% ipython --no-banner

In [1]: import numpy as np

In [2]: from numpy import linalg as LA

In [3]: np.set_printoptions(suppress=True, linewidth=100)

In [4]: def rd(a):
   ...:     return np.round(a, 3) + 0
   ...: 

In [5]: K = np.array([[-3, -2, -1, 0, 1, 2, 3],
   ...:     [4, 5, 6, 7, 8, 9, 10],
   ...:     [11, 12, 13, 14, 15, 16, 17],
   ...:     [18, 19, 20, 21, 22, 23, 24]])

In [6]: Y = K / np.sqrt((K ** 2).mean(axis=1, keepdims=True))

In [7]: print(K - K.mean(axis=1, keepdims=True))
[[-3. -2. -1.  0.  1.  2.  3.]
 [-3. -2. -1.  0.  1.  2.  3.]
 [-3. -2. -1.  0.  1.  2.  3.]
 [-3. -2. -1.  0.  1.  2.  3.]]

In [8]: print(rd(LA.norm(Y, axis=1)))
[2.646 2.646 2.646 2.646]

In [9]: print(rd(Y[3]))
[0.853 0.901 0.948 0.995 1.043 1.09  1.138]

In [10]: M = np.loadtxt("arr.csv", delimiter=",")

In [11]: print(rd(M))
[[ 1.     0.     0.     0.     0.     0.   ]
 [ 0.     0.5    0.     0.    -0.866  0.   ]
 [ 0.     0.     1.     0.     0.     0.   ]
 [ 0.     0.     0.     1.     0.     0.   ]
 [ 0.     0.866  0.     0.     0.5    0.   ]
 [ 0.     0.     0.     0.     0.     1.   ]]

In [12]: print(rd(LA.det(M)))
1.0

In [13]: print(np.flatnonzero(LA.matrix_power((M != 0) + (M.T != 0) + np.eye(6), 6)[4]))
[1 4]

In [14]: print((M != 0).astype(int))
[[1 0 0 0 0 0]
 [0 1 0 0 1 0]
 [0 0 1 0 0 0]
 [0 0 0 1 0 0]
 [0 1 0 0 1 0]
 [0 0 0 0 0 1]]

In [15]: gram = M.T @ M

In [16]: print(rd(gram))
[[1. 0. 0. 0. 0. 0.]
 [0. 1. 0. 0. 0. 0.]
 [0. 0. 1. 0. 0. 0.]
 [0. 0. 0. 1. 0. 0.]
 [0. 0. 0. 0. 1. 0.]
 [0. 0. 0. 0. 0. 1.]]

In [17]: print((M @ M.T).shape)
(6, 6)

In [18]: print(np.allclose(gram, gram.T))
True

In [19]: print(np.trace(gram), (M ** 2).sum())
6.0 6.0

In [20]: print(np.diag(gram))
[1. 1. 1. 1. 1. 1.]
